In [1]: import numpy as np

In [2]: import numpy.linalg as la

In [3]: np.set_printoptions(suppress=True, linewidth=160)

In [4]: def rd(a):
   ...:     return np.round(a, 2) + 0
   ...: 

In [5]: mat = np.load("sample15.npy")

In [6]: mat
Out[6]: 
array([[-14,  -2,  12,   8,  -4,   4,  10,   2,  -1],
       [ -2,  -6,   2,   0,  11,  -3,   5,  11, -10],
       [ 12,   2, -16, -15,   2,   7,   3,   1, -12],
       [  8,   0, -15, -12,  -7,  -4,  -5,   1,  12],
       [ -4,  11,   2,  -7,  14,  -6,  -7,  -1, -11],
       [  4,  -3,   7,  -4,  -6, -10,  16,   3,  10],
       [ 10,   5,   3,  -5,  -7,  16,  14,  10,  17],
       [  2,  11,   1,   1,  -1,   3,  10,  -2,  -4],
       [ -1, -10, -12,  12, -11,  10,  17,  -4, -18]])

In [7]: x0 = np.array([-1, 2, 0, 2, 1, 1, -3, -2, 0])

In [8]: mat @ x0
Out[8]: array([ -8, -39, -40, -30,  43, -88, -63,  -2, -39])

In [9]: np.sign((mat @ x0).round(6))
Out[9]: array([-1, -1, -1, -1,  1, -1, -1, -1, -1])

In [10]: (mat * x0).sum(axis=1)
Out[10]: array([ -8, -39, -40, -30,  43, -88, -63,  -2, -39])

In [11]: mat @ np.ones(9)
Out[11]: array([ 15.,   8., -16., -22.,  -9.,  17.,  63.,  21., -17.])

In [12]: (mat @ x0).argmax()
Out[12]: np.int64(4)

In [13]: mat * x0
Out[13]: 
array([[ 14,  -4,   0,  16,  -4,   4, -30,  -4,   0],
       [  2, -12,   0,   0,  11,  -3, -15, -22,   0],
       [-12,   4,   0, -30,   2,   7,  -9,  -2,   0],
       [ -8,   0,   0, -24,  -7,  -4,  15,  -2,   0],
       [  4,  22,   0, -14,  14,  -6,  21,   2,   0],
       [ -4,  -6,   0,  -8,  -6, -10, -48,  -6,   0],
       [-10,  10,   0, -10,  -7,  16, -42, -20,   0],
       [ -2,  22,   0,   2,  -1,   3, -30,   4,   0],
       [  1, -20,   0,  24, -11,  10, -51,   8,   0]])

In [14]: mat @ (2 * x0)
Out[14]: array([ -16,  -78,  -80,  -60,   86, -176, -126,   -4,  -78])

In [15]: rng = np.random.default_rng(679886)

In [16]: z = rng.permutation(9)

In [17]: z
Out[17]: array([4, 2, 5, 6, 3, 1, 0, 8, 7])

In [18]: A2 = mat[z][:, z]

In [19]: np.allclose(A2, mat)
Out[19]: False

In [20]: A2
Out[20]: 
array([[ 14,   2,  -6,  -7,  -7,  11,  -4, -11,  -1],
       [  2, -16,   7,   3, -15,   2,  12, -12,   1],
       [ -6,   7, -10,  16,  -4,  -3,   4,  10,   3],
       [ -7,   3,  16,  14,  -5,   5,  10,  17,  10],
       [ -7, -15,  -4,  -5, -12,   0,   8,  12,   1],
       [ 11,   2,  -3,   5,   0,  -6,  -2, -10,  11],
       [ -4,  12,   4,  10,   8,  -2, -14,  -1,   2],
       [-11, -12,  10,  17,  12, -10,  -1, -18,  -4],
       [ -1,   1,   3,  10,   1,  11,   2,  -4,  -2]])

In [21]: np.diag(A2)
Out[21]: array([ 14, -16, -10,  14, -12,  -6, -14, -18,  -2])
